>>> import numpy as np
>>> np.set_printoptions(suppress=True, linewidth=200)
>>> def rd(a):
...     return np.round(a, 2) + 0
... 
>>> W0 = np.loadtxt("data.csv", delimiter=",")
>>> W0
array([[0., 0., 1., 1., 0., 0., 1., 0.],
       [0., 0., 0., 0., 0., 0., 1., 1.],
       [1., 0., 0., 0., 0., 1., 0., 0.],
       [1., 0., 0., 0., 0., 0., 0., 1.],
       [0., 0., 0., 0., 0., 1., 1., 0.],
       [0., 0., 1., 0., 1., 0., 0., 0.],
       [1., 1., 0., 0., 1., 0., 0., 0.],
       [0., 1., 0., 1., 0., 0., 0., 0.]])
>>> ang = np.radians(135)
>>> Rm = np.eye(8)
>>> Rm[5, 5] = Rm[2, 2] = np.cos(ang)
>>> Rm[5, 2], Rm[2, 5] = -np.sin(ang), np.sin(ang)
>>> rd(Rm)
array([[ 1.  ,  0.  ,  0.  ,  0.  ,  0.  ,  0.  ,  0.  ,  0.  ],
       [ 0.  ,  1.  ,  0.  ,  0.  ,  0.  ,  0.  ,  0.  ,  0.  ],
       [ 0.  ,  0.  , -0.71,  0.  ,  0.  ,  0.71,  0.  ,  0.  ],
       [ 0.  ,  0.  ,  0.  ,  1.  ,  0.  ,  0.  ,  0.  ,  0.  ],
       [ 0.  ,  0.  ,  0.  ,  0.  ,  1.  ,  0.  ,  0.  ,  0.  ],
       [ 0.  ,  0.  , -0.71,  0.  ,  0.  , -0.71,  0.  ,  0.  ],
       [ 0.  ,  0.  ,  0.  ,  0.  ,  0.  ,  0.  ,  1.  ,  0.  ],
       [ 0.  ,  0.  ,  0.  ,  0.  ,  0.  ,  0.  ,  0.  ,  1.  ]])
>>> Y = W0 @ Rm.T
>>> rd(np.linalg.svd(W0, compute_uv=False)), rd(np.linalg.svd(Y, compute_uv=False))
(array([2.34, 2.  , 1.81, 1.41, 1.41, 1.  , 0.47, 0.  ]), array([2.34, 2.  , 1.81, 1.41, 1.41, 1.  , 0.47, 0.  ]))
>>> rd(np.linalg.det(Rm)), rd(np.trace(Rm))
(np.float64(1.0), np.float64(4.59))
>>> np.allclose(np.linalg.norm(W0, axis=1), np.linalg.norm(Y, axis=1))
True
>>> np.allclose(W0 @ W0.T, Y @ Y.T)
True
>>> w, V = np.linalg.eigh(W0)
>>> vec = np.array([-4, 7, -8, 7, 7, 0, 2, 3])
>>> rd(V * np.abs(w) @ V.T)
array([[ 1.58,  0.32, -0.01, -0.01,  0.32,  0.38, -0.09,  0.38],
       [ 0.32,  1.17, -0.2 ,  0.51,  0.47, -0.04, -0.01, -0.04],
       [-0.01, -0.2 ,  1.17,  0.47,  0.51, -0.04,  0.32, -0.04],
       [-0.01,  0.51,  0.47,  1.17, -0.2 , -0.04,  0.32, -0.04],
       [ 0.32,  0.47,  0.51, -0.2 ,  1.17, -0.04, -0.01, -0.04],
       [ 0.38, -0.04, -0.04, -0.04, -0.04,  1.3 ,  0.38, -0.11],
       [-0.09, -0.01,  0.32,  0.32, -0.01,  0.38,  1.58,  0.38],
       [ 0.38, -0.04, -0.04, -0.04, -0.04, -0.11,  0.38,  1.3 ]])
>>> data = np.load("sample7.npy")
>>> data
array([[ 5.02,  7.39,  6.52,  2.64],
       [-2.82,  3.88, 10.69,  7.31],
       [-4.44,  1.16,  9.64,  6.97],
       [-3.13,  4.08,  9.04,  8.33],
       [-4.39,  3.44,  8.35,  5.79],
       [-4.16,  2.1 ,  9.97,  6.48],
       [-3.76,  2.91, 10.32,  7.39],
       [-4.67,  5.88,  9.02,  7.04],
       [-2.63,  3.99,  9.5 ,  7.25],
       [ 5.19,  6.63,  3.95,  2.58],
       [-4.84,  3.39, 10.22,  6.93],
       [-3.49,  5.32,  9.92,  6.65],
       [ 3.63,  6.51,  6.97,  1.96],
       [ 4.11,  5.04,  5.93,  2.76],
       [ 4.28,  7.2 ,  6.28,  1.  ],
       [-5.9 ,  5.92,  9.12,  6.85],
       [ 5.94,  6.2 ,  6.15,  2.14],
       [ 2.93,  6.47,  7.02,  1.22],
       [-2.76,  2.1 , 11.89,  8.04],
       [-3.88,  2.1 , 10.06,  7.9 ],
       [-4.3 ,  2.35,  9.19,  7.66],
       [ 5.36,  5.44,  4.38,  2.2 ]])
>>> q, Rm = np.linalg.qr(data)
>>> rd(Rm)
array([[-20.04,  -1.8 ,  16.18,  15.73],
       [  0.  , -22.85, -35.03, -20.94],
       [  0.  ,   0.  , -12.16,  -7.72],
       [  0.  ,   0.  ,   0.  ,  -4.46]])
>>> q.shape, Rm.shape
((22, 4), (4, 4))
